$ python -q
>>> import numpy as np
>>> np.set_printoptions(suppress=True, linewidth=140)
>>> def rd(a):
...     return np.round(a, 1) + 0
... 
>>> F = np.load("m.npy")
>>> F
array([[1, 0],
       [0, 2]])
>>> # triangular: eigenvalues sit on the diagonal
>>> rng = np.random.default_rng(98)
>>> B = F + rng.integers(-2, 3, (2, 1)) @ rng.integers(-2, 3, (1, 2))
>>> B
array([[ 0, -2],
       [ 2,  6]])
>>> np.linalg.matrix_rank(B - F, tol=1e-8)
np.int64(1)
>>> B - F
array([[-1, -2],
       [ 2,  4]])
>>> evals, evecs = np.linalg.eigh(F)
>>> vec = np.array([-2, 4])
>>> evecs * np.abs(evals) @ evecs.T
array([[1., 0.],
       [0., 2.]])
>>> vec @ F @ vec / (vec @ vec), evals[0], evals[-1]
(np.float64(1.8), np.float64(1.0), np.float64(2.0))
>>> np.abs(F).sum(axis=1).max(), np.abs(evals).max()
(np.int64(2), np.float64(2.0))
>>> (np.sign(evecs[:, -1].round(6)) == np.sign(evecs[0, -1].round(6))).astype(int)
array([1, 0])
>>> vec @ F @ vec
np.int64(36)
>>> M = np.load("w.npy")
>>> M
array([[ 0.4,  1.2, -0.5],
       [-1. , -0.3,  0.6],
       [-1.6,  2. ,  1.3],
       [ 1.1, -0.1, -1.2],
       [ 2.5,  0. , -2.4],
       [ 1.2, -0.3, -0.9],
       [ 0.7, -0.5, -0.5],
       [ 0.2,  0.6, -0.2],
       [-1.2, -1.5,  1. ],
       [ 0.2, -0.6,  0.1],
       [ 0.3, -0.5, -0.3],
       [ 1. , -0.3, -1.3],
       [ 0.7,  1.1, -0.2],
       [-0.2, -0.8,  0.3],
       [ 0.8, -0.4, -0.8],
       [-1.7,  0.2,  1.5],
       [-0.9, -1.5,  1.1],
       [ 1.1, -0.8, -0.8],
       [-0.4, -0.7,  0.2],
       [ 0.1, -1.3, -0.1],
       [-0.6, -0.2,  0. ],
       [ 0.8, -0.2, -1. ],
       [-0.7, -1.8,  0.5],
       [-1.2, -1.9,  1. ],
       [ 0. , -0.1,  0.1],
       [-1.2,  1.4,  1. ]])
>>> hat = M @ np.linalg.solve(M.T @ M, M.T)
>>> rd(np.linalg.eigvalsh(hat))
array([0., 0., 0., 0., 0., 0., 0., 0., 0., 0., 0., 0., 0., 0., 0., 0., 0., 0., 0., 0., 0., 0., 0., 1., 1., 1.])
>>> rd(hat @ M[:, 0])
array([ 0.4, -1. , -1.6,  1.1,  2.5,  1.2,  0.7,  0.2, -1.2,  0.2,  0.3,  1. ,  0.7, -0.2,  0.8, -1.7, -0.9,  1.1, -0.4,  0.1, -0.6,  0.8,
       -0.7, -1.2,  0. , -1.2])
>>> Xs = M - M.mean(axis=0)
>>> evecs = np.linalg.svd(Xs)[2][:2]
>>> B = Xs - Xs @ evecs.T @ evecs
>>> rd((Xs @ evecs.T).std(axis=0))
array([1.3, 0.9])
>>> rd(B.std(axis=0))
array([0.1, 0. , 0.1])
>>> rd(np.diag(evecs.T @ evecs))
array([0.6, 1. , 0.4])
>>> rd(M.mean(axis=0))
array([ 0. , -0.3, -0.1])
>>> rd(M.sum(axis=1))
array([ 1.1, -0.7,  1.7, -0.2,  0.1,  0. , -0.3,  0.6, -1.7, -0.3, -0.5, -0.6,  1.6, -0.7, -0.4,  0. , -1.3, -0.5, -0.9, -1.3, -0.8, -0.4,
       -2. , -2.1,  0. ,  1.2])
>>> np.abs(M).max()
np.float64(2.5)
>>> np.linalg.matrix_rank(M)
np.int64(3)
>>> rd(np.linalg.norm(M))
np.float64(8.6)
>>> rd(np.linalg.svd(M, compute_uv=False))
array([6.9, 5. , 0.8])
>>> ang = np.radians(60)
>>> R = np.eye(3)
>>> R[1, 1] = R[2, 2] = np.cos(ang)
>>> R[1, 2], R[2, 1] = -np.sin(ang), np.sin(ang)
>>> rd(R)
array([[ 1. ,  0. ,  0. ],
       [ 0. ,  0.5, -0.9],
       [ 0. ,  0.9,  0.5]])
>>> B = M @ R.T
>>> rd(np.abs(B - M).max(axis=0))
array([0. , 2.1, 2.1])
>>> rd(B)
array([[ 0.4,  1. ,  0.8],
       [-1. , -0.7,  0. ],
       [-1.6, -0.1,  2.4],
       [ 1.1,  1. , -0.7],
       [ 2.5,  2.1, -1.2],
       [ 1.2,  0.6, -0.7],
       [ 0.7,  0.2, -0.7],
       [ 0.2,  0.5,  0.4],
       [-1.2, -1.6, -0.8],
       [ 0.2, -0.4, -0.5],
       [ 0.3,  0. , -0.6],
       [ 1. ,  1. , -0.9],
       [ 0.7,  0.7,  0.9],
       [-0.2, -0.7, -0.5],
       [ 0.8,  0.5, -0.7],
       [-1.7, -1.2,  0.9],
       [-0.9, -1.7, -0.7],
       [ 1.1,  0.3, -1.1],
       [-0.4, -0.5, -0.5],
       [ 0.1, -0.6, -1.2],
       [-0.6, -0.1, -0.2],
       [ 0.8,  0.8, -0.7],
       [-0.7, -1.3, -1.3],
       [-1.2, -1.8, -1.1],
       [ 0. , -0.1,  0. ],
       [-1.2, -0.2,  1.7]])
>>> np.allclose(M @ M.T, B @ B.T)
True
>>> mat = np.load("data.npy")
>>> mat
array([[0, 0, 3],
       [0, 1, 2],
       [2, 1, 3],
       [1, 2, 1]])
>>> vec = np.array([2, -4, -3])
>>> h1 = np.maximum(mat @ vec, 0)
>>> np.maximum(mat @ (3 * vec), 0)
array([0, 0, 0, 0])
>>> np.flatnonzero(h1 > 1e-9)
array([], dtype=int64)
>>> h1
array([0, 0, 0, 0])
>>> K = np.array([[-1, -1, -1, 3], [-1, 3, -1, 0], [-1, 3, -1, 0], [3, 0, 2, -1]])
>>> np.allclose(K[:-1].T @ np.linalg.lstsq(K[:-1].T, K[-1])[0], K[-1])
False
>>> rd(np.trace(np.linalg.pinv(K) @ K))
np.float64(3.0)
>>> np.unique(K.round(6), axis=0).shape
(3, 4)
>>> np.linalg.lstsq(K[:-1].T, K[-1])[2]
np.int32(2)
>>> data = np.loadtxt("x.csv", delimiter=",")
>>> rd(data)
array([[ 1.6,  1.9, -1.6],
       [-2.3,  1.9, -0.1],
       [-1. , -1.3, -2.5]])
>>> rd(data[:, 1] @ data[:, 0])
np.float64(0.0)
>>> rd(data.T @ data)
array([[9., 0., 0.],
       [0., 9., 0.],
       [0., 0., 9.]])
>>> rd(np.linalg.svd(data, compute_uv=False))
array([3., 3., 3.])
